% python3 -q
>>> import numpy as np
>>> from numpy import linalg as LA
>>> np.set_printoptions(suppress=True, linewidth=100)
>>> M2 = np.array([[0, 2], [1, 0]])
>>> basis = np.array([[1, 8], [1, -4]])
>>> data = np.kron(M2, basis)
>>> data
array([[ 0,  0,  2, 16],
       [ 0,  0,  2, -8],
       [ 1,  8,  0,  0],
       [ 1, -4,  0,  0]])
>>> hat = np.triu(np.array([[3, 3, -1, -3], [1, 1, -1, 2], [2, -3, 0, 0], [2, 1, 3, -1]]), 1) + np.eye(4)
>>> M2 = hat @ data @ LA.inv(hat)
>>> M2
array([[ -4.,  16.,  20., -52.],
       [  1., -19., -16.,  33.],
       [  1.,   5.,   6.,  -7.],
       [  1.,  -7.,  -6.,  17.]])
>>> round(float(LA.det(M2)), 2)
576.0
>>> M2 = LA.inv(data)
>>> M2.round(2)
array([[ 0.  ,  0.  ,  0.33,  0.67],
       [-0.  , -0.  ,  0.08, -0.08],
       [ 0.17,  0.33,  0.  ,  0.  ],
       [ 0.04, -0.04, -0.  , -0.  ]])
>>> round(float(LA.cond(data)), 2)
13.37
>>> round(float(LA.slogdet(data)[0]), 2)
1.0
>>> m1 = np.loadtxt("data.csv", delimiter=",")
>>> m1.round(2)
array([[0.25, 0.25, 0.35],
       [0.25, 0.25, 0.35],
       [0.35, 0.35, 0.49]])
>>> Uu, sig, vt = LA.svd(m1)
>>> sig.round(2) + 0
array([1., 0., 0.])
>>> M2 = Uu[:, :1] @ np.diag(sig[:1]) @ vt[:1]
>>> round(np.abs(m1 - M2).max(), 2)
np.float64(0.0)
>>> round(LA.norm(m1 - M2) / LA.norm(m1), 2)
np.float64(0.0)
>>> M2.round(2)
array([[0.25, 0.25, 0.35],
       [0.25, 0.25, 0.35],
       [0.35, 0.35, 0.49]])
>>> E = np.array([[0.6, -1.1, 1.4],
...     [1.2, 0.1, -0.1],
...     [2.6, -0.5, 1.1],
...     [1.6, -0.5, 0.5]])
>>> rng = np.random.default_rng(18)
>>> E[1] = E[0] + 0.1 * rng.normal(size=3)
>>> E.round(2)
array([[ 0.6 , -1.1 ,  1.4 ],
       [ 0.56, -1.21,  1.47],
       [ 2.6 , -0.5 ,  1.1 ],
       [ 1.6 , -0.5 ,  0.5 ]])
>>> x0 = np.array([4, -8, 2])
>>> y = E @ x0
>>> np.round(LA.pinv(E) @ E, 2) + 0
array([[1., 0., 0.],
       [0., 1., 0.],
       [0., 0., 1.]])
>>> y.round(2)
array([14.  , 14.87, 16.6 , 11.4 ])
>>> y = y + 0.05 * rng.normal(size=4)
>>> y.round(2)
array([13.94, 14.97, 16.65, 11.38])
>>> c, *_ = LA.lstsq(E, y)
>>> c.round()
array([ 4., -8.,  2.])
>>> c.round(2)
array([ 3.99, -7.92,  2.08])
>>> np.round(E.T @ (y - E @ c), 2) + 0
array([0., 0., 0.])
